$ python -q
>>> import numpy as np
>>> np.set_printoptions(precision=3, suppress=True, linewidth=100, floatmode="fixed")
>>> def tidy(a):
...     return np.round(a, 3) + 0
... 
>>> feats = np.loadtxt("arr.csv", delimiter=",")
>>> feats
array([[ 1.000,  0.000,  0.000,  0.000,  0.000,  0.000,  0.000,  0.000,  0.000,  0.000,  0.000],
       [-1.000,  1.000,  0.000,  0.000,  0.000,  0.000,  0.000,  0.000,  0.000,  0.000,  0.000],
       [-2.000, -2.000,  1.000,  0.000,  0.000,  0.000,  0.000,  0.000,  0.000,  0.000,  0.000],
       [ 0.000, -1.000,  0.000,  1.000,  0.000,  0.000,  0.000,  0.000,  0.000,  0.000,  0.000],
       [ 1.000,  2.000, -2.000,  1.000,  1.000,  0.000,  0.000,  0.000,  0.000,  0.000,  0.000],
       [-2.000, -1.000,  2.000,  2.000,  2.000,  1.000,  0.000,  0.000,  0.000,  0.000,  0.000],
       [ 0.000,  2.000,  0.000, -1.000,  2.000, -2.000,  1.000,  0.000,  0.000,  0.000,  0.000],
       [-1.000,  1.000,  1.000, -2.000,  2.000,  1.000,  1.000,  1.000,  0.000,  0.000,  0.000],
       [ 2.000,  0.000,  1.000, -2.000,  1.000,  1.000,  1.000,  1.000,  1.000,  0.000,  0.000],
       [ 1.000, -1.000,  0.000, -1.000,  0.000,  2.000,  1.000,  2.000,  0.000,  1.000,  0.000],
       [ 2.000, -2.000,  2.000, -2.000, -1.000,  2.000, -1.000,  0.000, -1.000,  2.000,  1.000]])
>>> # triangular
>>> out = feats / np.linalg.norm(feats, axis=1, keepdims=True)
>>> G = out @ out.T
>>> np.argwhere(np.triu(np.abs(G) > 0.95, 1))
array([], shape=(0, 2), dtype=int64)
>>> tidy(G[3])
array([ 0.000, -0.500,  0.471,  1.000, -0.213,  0.500, -0.567, -0.567, -0.378,  0.000,  0.000])
>>> tidy(np.linalg.norm(out, axis=1))
array([1.000, 1.000, 1.000, 1.000, 1.000, 1.000, 1.000, 1.000, 1.000, 1.000, 1.000])
>>> x0 = np.array([3, 1, 0, 3, 2, 0, 3, 2, 1, 3, 3])
>>> feats @ x0
array([ 3.000, -2.000, -8.000,  2.000, 10.000,  3.000,  6.000,  1.000,  8.000,  9.000,  1.000])
>>> A = np.load("w.npy")
>>> tidy(A)
array([[ 42.488,  25.354,  50.960, 106.887,  -2.996,  32.679, -30.715, -58.733, -69.838,  34.416,
         -7.844, -21.205,  89.231],
       [ 40.064,  24.300,  46.176,  98.802,  -4.492,  30.570, -28.651, -53.579, -63.301,  31.892,
         -7.576, -19.926,  81.713],
       [ 39.115,  23.882,  44.338,  95.681,  -5.041,  29.748, -27.844, -51.595, -60.794,  30.911,
         -7.464, -19.424,  78.819],
       [ 38.182,  23.467,  42.546,  92.629,  -5.561,  28.940, -27.049, -49.659, -58.353,  29.947,
         -7.351, -18.929,  75.995],
       [ 37.495,  23.160,  41.241,  90.402,  -5.930,  28.348, -26.465, -48.247, -56.577,  29.242,
         -7.265, -18.565,  73.936],
       [ 29.956,  19.646,  27.643,  66.831,  -9.195,  21.915, -20.060, -33.446, -38.165,  21.633,
         -6.186, -14.540,  52.357],
       [ 23.689,  16.491,  17.557,  48.680, -10.647,  16.699, -14.794, -22.308, -24.642,  15.572,
         -5.086, -11.170,  36.097],
       [ 20.248,  14.642,  12.608,  39.384, -10.865,  13.903, -11.956, -16.756, -18.056,  12.389,
         -4.398,  -9.321,  27.963],
       [ 17.799,  13.264,   9.391,  33.105, -10.735,  11.950,  -9.974, -13.099, -13.795,  10.206,
         -3.872,  -8.011,  22.578],
       [ 15.371,  11.836,   6.492,  27.190, -10.344,  10.052,  -8.056,  -9.751,  -9.967,   8.128,
         -3.322,  -6.721,  17.617],
       [  5.755,   5.301,  -1.012,   7.615,  -5.680,   3.118,  -1.448,  -0.321,   0.074,   1.316,
         -0.965,  -1.917,   2.869],
       [  5.163,   4.830,  -1.180,   6.663,  -5.200,   2.741,  -1.143,  -0.024,   0.339,   1.022,
         -0.825,  -1.658,   2.303],
       [  2.907,   2.907,  -1.339,   3.376,  -3.135,   1.394,  -0.219,   0.642,   0.833,   0.155,
         -0.339,  -0.761,   0.652],
       [  2.472,   2.509,  -1.267,   2.807,  -2.695,   1.155,  -0.097,   0.671,   0.824,   0.046,
         -0.259,  -0.610,   0.437],
       [  1.274,   1.353,  -0.856,   1.359,  -1.423,   0.546,   0.100,   0.543,   0.597,  -0.119,
         -0.082,  -0.252,   0.049],
       [  1.162,   1.239,  -0.799,   1.232,  -1.299,   0.493,   0.107,   0.514,   0.560,  -0.122,
         -0.069,  -0.223,   0.028],
       [  1.124,   1.201,  -0.779,   1.190,  -1.258,   0.476,   0.108,   0.503,   0.547,  -0.123,
         -0.065,  -0.214,   0.022],
       [ -0.155,  -0.176,   0.140,  -0.154,   0.175,  -0.057,  -0.043,  -0.101,  -0.100,   0.042,
         -0.002,   0.018,   0.023],
       [ -0.280,  -0.320,   0.260,  -0.277,   0.315,  -0.101,  -0.083,  -0.189,  -0.185,   0.082,
         -0.005,   0.029,   0.046],
       [ -0.427,  -0.491,   0.407,  -0.419,   0.478,  -0.151,  -0.138,  -0.300,  -0.290,   0.135,
         -0.012,   0.040,   0.078],
       [ -0.585,  -0.680,   0.577,  -0.571,   0.654,  -0.201,  -0.207,  -0.429,  -0.410,   0.200,
         -0.024,   0.047,   0.120],
       [ -1.456,  -1.785,   1.713,  -1.389,   1.567,  -0.417,  -0.805,  -1.340,  -1.184,   0.753,
         -0.182,  -0.008,   0.482],
       [ -1.461,  -1.791,   1.720,  -1.394,   1.572,  -0.417,  -0.809,  -1.347,  -1.189,   0.757,
         -0.183,  -0.009,   0.484],
       [ -1.701,  -2.122,   2.106,  -1.623,   1.795,  -0.453,  -1.060,  -1.669,  -1.435,   0.982,
         -0.265,  -0.062,   0.624],
       [ -1.818,  -2.288,   2.306,  -1.737,   1.896,  -0.465,  -1.199,  -1.838,  -1.560,   1.106,
         -0.312,  -0.095,   0.697],
       [ -2.930,  -4.103,   4.777,  -3.090,   2.361,  -0.356,  -3.415,  -4.012,  -2.808,   3.013,
         -1.197,  -0.810,   1.544],
       [ -3.131,  -4.501,   5.369,  -3.463,   2.246,  -0.265,  -4.102,  -4.551,  -3.002,   3.585,
         -1.502,  -1.069,   1.695],
       [ -3.581,  -5.548,   6.961,  -4.755,   1.371,   0.105,  -6.366,  -6.031,  -3.198,   5.422,
         -2.575,  -1.980,   1.880],
       [ -3.746,  -6.023,   7.672,  -5.569,   0.612,   0.344,  -7.656,  -6.705,  -3.057,   6.440,
         -3.223,  -2.527,   1.792],
       [ -3.937,  -6.711,   8.636,  -7.146,  -1.049,   0.781,  -9.899,  -7.640,  -2.449,   8.169,
         -4.401,  -3.508,   1.346],
       [ -4.057,  -7.315,   9.354,  -9.105,  -3.255,   1.267, -12.333,  -8.358,  -1.336,   9.992,
         -5.742,  -4.604,   0.478],
       [ -4.134,  -8.010,   9.883, -12.421,  -7.078,   1.974, -15.877,  -8.932,   1.017,  12.561,
         -7.794,  -6.241,  -1.426],
       [ -4.140,  -8.105,   9.916, -13.001,  -7.747,   2.086, -16.443,  -8.976,   1.465,  12.962,
         -8.132,  -6.506,  -1.795],
       [ -4.126,  -8.992,   9.390, -20.901, -16.764,   3.361, -23.175,  -8.637,   8.162,  17.575,
        -12.326,  -9.714,  -7.425],
       [ -4.074,  -9.446,   7.955, -28.182, -24.852,   4.263, -28.356,  -7.400,  14.847,  20.940,
        -15.756, -12.233, -13.176],
       [ -4.044,  -9.644,   6.754, -32.880, -29.968,   4.753, -31.377,  -6.330,  19.294,  22.836,
        -17.828, -13.718, -17.045],
       [ -4.009,  -9.879,   4.291, -41.142, -38.802,   5.487, -36.262,  -4.100,  27.274,  25.804,
        -21.279, -16.136, -24.049]])
>>> G = np.cov(A, rowvar=False)
>>> tidy(np.corrcoef(A[:, 11], A[:, 3])[0, 1])
np.float64(-0.664)
